>>> import numpy as np
>>> import numpy.linalg as la
>>> np.set_printoptions(suppress=True, linewidth=160)
>>> def rd(a):
...     return np.round(a, 4) + 0
... 
>>> A = np.load("dump.npy")
>>> A
array([[6., 4.],
       [4., 6.]])
>>> ev, V = la.eigh(A)
>>> rd(la.eigvalsh(A @ A))
array([  4., 100.])
>>> rd(np.abs(V[:, -1]))
array([0.7071, 0.7071])
>>> ev.sum(), np.trace(A)
(np.float64(12.0), np.float64(12.0))
>>> ev, V = la.eig(A)
>>> rd(np.sort(la.eigvals(A @ A)))
array([  4., 100.])
>>> ev
array([10.,  2.])
>>> np.prod(ev)
np.float64(20.0)
>>> rd(np.sort(la.eigvals(la.inv(A))))
array([0.1, 0.5])
>>> rd(np.sort(la.eigvals(A.T)))
array([ 2., 10.])
>>> m1 = np.array([[-2.24, -2.24, -0.2, -0.76, 0.12],
...     [2.5, 1.36, 1.18, -0.19, 1.23],
...     [-5.58, -3.6, -2.16, -0.09, -2.07]])
>>> Uu, sv, Vh = la.svd(m1)
>>> V = Vh[:(sv > 1e-8).sum()]
>>> rng = np.random.default_rng(152487)
>>> x0 = m1[2] + 4 * m1[1] + rng.integers(2) * np.eye(5)[1]
>>> rd(x0)
array([ 4.42,  2.84,  2.56, -0.85,  2.85])
>>> rd(la.norm(x0 - V.T @ V @ x0))
np.float64(0.6941)
>>> la.matrix_rank(np.vstack([m1, x0]))
np.int64(3)
>>> E = np.triu(rng.random((7, 7)) < 0.4, 1).astype(int)
>>> E = E + E.T
>>> E
array([[0, 1, 0, 0, 0, 0, 0],
       [1, 0, 0, 1, 0, 1, 1],
       [0, 0, 0, 1, 1, 1, 1],
       [0, 1, 1, 0, 1, 0, 0],
       [0, 0, 1, 1, 0, 0, 1],
       [0, 1, 1, 0, 0, 0, 1],
       [0, 1, 1, 0, 1, 1, 0]])
>>> other = E / la.norm(E, axis=1, keepdims=True)
>>> G = other @ other.T
>>> rd(G)
array([[1.    , 0.    , 0.    , 0.5774, 0.    , 0.5774, 0.5   ],
       [0.    , 1.    , 0.75  , 0.    , 0.5774, 0.2887, 0.25  ],
       [0.    , 0.75  , 1.    , 0.2887, 0.5774, 0.2887, 0.5   ],
       [0.5774, 0.    , 0.2887, 1.    , 0.3333, 0.6667, 0.866 ],
       [0.    , 0.5774, 0.5774, 0.3333, 1.    , 0.6667, 0.2887],
       [0.5774, 0.2887, 0.2887, 0.6667, 0.6667, 1.    , 0.5774],
       [0.5   , 0.25  , 0.5   , 0.866 , 0.2887, 0.5774, 1.    ]])
>>> (np.abs(G) > 0.9).astype(int)
array([[1, 0, 0, 0, 0, 0, 0],
       [0, 1, 0, 0, 0, 0, 0],
       [0, 0, 1, 0, 0, 0, 0],
       [0, 0, 0, 1, 0, 0, 0],
       [0, 0, 0, 0, 1, 0, 0],
       [0, 0, 0, 0, 0, 1, 0],
       [0, 0, 0, 0, 0, 0, 1]])
>>> rd(la.norm(other, axis=1))
array([1., 1., 1., 1., 1., 1., 1.])
>>> (G - 2 * np.eye(7)).round(6).argmax(axis=1)
array([3, 2, 1, 6, 5, 3, 3])
>>> rd(np.degrees(np.arccos(np.clip(G[5, 0], -1, 1))))
np.float64(54.7356)
>>> [round(float(la.det(E[:i, :i])), 2) + 0 for i in range(1, 8)]
[0.0, -1.0, 0.0, 1.0, -2.0, -1.0, 2.0]
>>> E.sum(axis=0)
array([1, 4, 4, 3, 3, 3, 4])
>>> Lm = np.diag(E.sum(axis=1)) - E
>>> (la.eigvalsh(Lm) < 1e-8).sum()
np.int64(1)
>>> ev, V = la.eigh(E)
>>> np.abs(V[:, -1]).round(6).argmax()
np.int64(6)
>>> rd(V.T @ V)
array([[1., 0., 0., 0., 0., 0., 0.],
       [0., 1., 0., 0., 0., 0., 0.],
       [0., 0., 1., 0., 0., 0., 0.],
       [0., 0., 0., 1., 0., 0., 0.],
       [0., 0., 0., 0., 1., 0., 0.],
       [0., 0., 0., 0., 0., 1., 0.],
       [0., 0., 0., 0., 0., 0., 1.]])
>>> rd(np.abs(V[:, -1]))
array([0.1119, 0.3835, 0.4599, 0.3549, 0.3736, 0.382 , 0.4663])
>>> rd(ev)
array([-2.3751, -1.5778, -0.7134, -0.3787,  0.5308,  1.0854,  3.4289])
>>> rd(ev.sum()), np.trace(E)
(np.float64(0.0), np.int64(0))
>>> rd(la.eigvalsh(E @ E))
array([ 0.1434,  0.2817,  0.509 ,  1.178 ,  2.4896,  5.6409, 11.7574])
>>> rd(V @ np.diag(ev) @ V.T)
array([[0., 1., 0., 0., 0., 0., 0.],
       [1., 0., 0., 1., 0., 1., 1.],
       [0., 0., 0., 1., 1., 1., 1.],
       [0., 1., 1., 0., 1., 0., 0.],
       [0., 0., 1., 1., 0., 0., 1.],
       [0., 1., 1., 0., 0., 0., 1.],
       [0., 1., 1., 0., 1., 1., 0.]])
>>> idx = rng.permutation(7)
>>> idx
array([1, 4, 5, 6, 0, 3, 2])
>>> other = E[idx][:, idx]
>>> np.diag(other)
array([0, 0, 0, 0, 0, 0, 0])
>>> other
array([[0, 0, 1, 1, 1, 1, 0],
       [0, 0, 0, 1, 0, 1, 1],
       [1, 0, 0, 1, 0, 0, 1],
       [1, 1, 1, 0, 0, 0, 1],
       [1, 0, 0, 0, 0, 0, 0],
       [1, 1, 0, 0, 0, 0, 1],
       [0, 1, 1, 1, 0, 1, 0]])
>>> feats = np.loadtxt("block5.csv", delimiter=",")
>>> feats
array([[0.5, 0.5, 0. ],
       [0. , 1. , 0. ],
       [0. , 0. , 1. ]])
>>> x0 = np.array([-1, 0, -2])
>>> y = feats @ x0
>>> y
array([-0.5,  0. , -2. ])
>>> rd(la.solve(feats.T, feats[2]))
array([0., 0., 1.])
>>> rd(la.solve(feats, y))
array([-1.,  0., -2.])
>>> rd(la.solve(feats, y + feats[:, 0]))
array([ 0.,  0., -2.])
>>> rd(la.solve(feats, 4 * y))
array([-4.,  0., -8.])
>>> rd(la.solve(feats, feats[:, 2]))
array([0., 0., 1.])
>>> W0 = np.loadtxt("test12.csv", delimiter=",")
>>> W0
array([[ 0.69,  0.  , -1.83,  1.14],
       [-0.09,  0.5 ,  0.63, -1.54],
       [ 0.18,  0.15, -0.36, -0.12]])
>>> x0 = np.array([3, 0, 1, 1])
>>> (W0 @ x0).argmax()
np.int64(0)
>>> rd(W0 @ x0)
array([ 1.38, -1.18,  0.06])
>>> x0 @ W0
Traceback (most recent call last):
  File "<python-input-66>", line 1, in <module>
    x0 @ W0
    ~~~^~~~
ValueError: matmul: Input operand 1 has a mismatch in its core dimension 0, with gufunc signature (n?,k),(k,m?)->(n?,m?) (size 3 is different from 4)
>>> W0 @ np.eye(4)[2]
array([-1.83,  0.63, -0.36])
